>>> import numpy as np
>>> np.set_printoptions(precision=2, suppress=True, linewidth=120, legacy="1.25")
>>> arr = np.load("data.npy")
>>> arr
array([[-2,  5, -4],
       [ 4, -4, -1],
       [-5,  5,  1],
       [ 2,  5, -4]])
>>> arr[3] @ arr[2]
11
>>> np.linalg.norm(arr, axis=1).argmax()
2
>>> print(np.round(np.linalg.norm(arr[3] - arr[2]), 2))
8.6
>>> np.linalg.norm(arr, axis=1)
array([6.71, 5.74, 7.14, 6.71])
>>> round(float(np.linalg.norm(arr, 2)), 2)
11.04
>>> print(round(float(np.linalg.norm(arr) ** 2 / np.linalg.norm(arr, 2) ** 2), 2))
1.43
>>> round(float(np.linalg.norm(arr, 1)), 2), round(float(np.linalg.norm(arr, np.inf)), 2)
(19.0, 11.0)
>>> A2 = np.array([[-3, -3, 3, 2], [-1, 1, 2, 0], [2, -2, 1, -3], [0, 3, -2, 0]])
>>> feats = np.triu(A2, 1)
>>> feats
array([[ 0, -3,  3,  2],
       [ 0,  0,  2,  0],
       [ 0,  0,  0, -3],
       [ 0,  0,  0,  0]])
>>> # looks like rank 3
>>> U, sigma, Vt = np.linalg.svd(feats)
>>> evecs = Vt[:(sigma > 1e-8).sum()]
>>> rng = np.random.default_rng(11)
>>> x0 = feats[0] + 2 * feats[1] + rng.integers(2) * np.eye(4)[0]
>>> x0
array([ 0., -3.,  7.,  2.])
>>> round(np.linalg.norm(x0 - evecs.T @ evecs @ x0), 2)
0.0
>>> np.linalg.matrix_rank(np.vstack([feats, x0]))
3
>>> np.allclose(evecs.T @ evecs @ x0, x0)
True
>>> x0 = np.array([-8, -6, 1, 5])
>>> feats * x0
array([[  0,  18,   3,  10],
       [  0,   0,   2,   0],
       [  0,   0,   0, -15],
       [  0,   0,   0,   0]])
>>> feats @ (2 * x0)
array([ 62,   4, -30,   0])
>>> (feats * x0).sum(axis=1)
array([ 31,   2, -15,   0])
>>> print([round(float(x), 2) for x in np.linalg.svd(feats, compute_uv=False)[:3]])
[5.08, 2.75, 1.29]
>>> np.linalg.cond(feats) > 100
True
>>> round(np.linalg.norm(feats, 2) / np.linalg.norm(feats), 2)
0.86
>>> m1 = np.array([[1, -1, 1, -1, 1, -1, 1, -1],
...     [1, -1, -1, 1, 1, -1, -1, 1],
...     [1, -1, 1, -1, -1, 1, -1, 1],
...     [1, 1, -1, -1, 1, 1, -1, -1]])
>>> gram = m1.T @ m1
>>> print(np.allclose(gram, gram.T))
True
>>> (m1 @ m1.T).shape
(4, 4)
>>> np.round(np.linalg.eigvalsh(gram)[::-1], 2) + 0
array([8., 8., 8., 8., 0., 0., 0., 0.])
>>> gram
array([[ 4, -2,  0, -2,  2,  0, -2,  0],
       [-2,  4, -2,  0,  0,  2,  0, -2],
       [ 0, -2,  4, -2, -2,  0,  2,  0],
       [-2,  0, -2,  4,  0, -2,  0,  2],
       [ 2,  0, -2,  0,  4, -2,  0, -2],
       [ 0,  2,  0, -2, -2,  4, -2,  0],
       [-2,  0,  2,  0,  0, -2,  4, -2],
       [ 0, -2,  0,  2, -2,  0, -2,  4]])
>>> np.trace(gram), (m1 ** 2).sum()
(32, 32)
>>> evals, evecs = np.linalg.eigh(gram)
>>> x0 = np.array([-5, -3, 1, 5, -2, -1, 3, -4])
>>> np.round(np.linalg.eigvalsh(gram[1:, 1:]), 2) + 0
array([0., 0., 0., 4., 8., 8., 8.])
>>> np.round(evecs * np.abs(evals) @ evecs.T, 2) + 0
array([[ 4., -2.,  0., -2.,  2.,  0., -2.,  0.],
       [-2.,  4., -2.,  0.,  0.,  2.,  0., -2.],
       [ 0., -2.,  4., -2., -2.,  0.,  2.,  0.],
       [-2.,  0., -2.,  4.,  0., -2.,  0.,  2.],
       [ 2.,  0., -2.,  0.,  4., -2.,  0., -2.],
       [ 0.,  2.,  0., -2., -2.,  4., -2.,  0.],
       [-2.,  0.,  2.,  0.,  0., -2.,  4., -2.],
       [ 0., -2.,  0.,  2., -2.,  0., -2.,  4.]])
>>> x0 @ gram @ x0
436
>>> np.abs(gram).sum(axis=1).max(), round(float(np.abs(evals).max()), 2)
(12, 8.0)
>>> np.round(x0 @ gram @ x0 / (x0 @ x0), 2), round(evals[0], 2), np.round(evals[-1], 2)
(4.84, -0.0, 8.0)
>>> np.round(evecs * np.maximum(evals, 0) @ evecs.T, 2) + 0
array([[ 4., -2.,  0., -2.,  2.,  0., -2.,  0.],
       [-2.,  4., -2.,  0.,  0.,  2.,  0., -2.],
       [ 0., -2.,  4., -2., -2.,  0.,  2.,  0.],
       [-2.,  0., -2.,  4.,  0., -2.,  0.,  2.],
       [ 2.,  0., -2.,  0.,  4., -2.,  0., -2.],
       [ 0.,  2.,  0., -2., -2.,  4., -2.,  0.],
       [-2.,  0.,  2.,  0.,  0., -2.,  4., -2.],
       [ 0., -2.,  0.,  2., -2.,  0., -2.,  4.]])
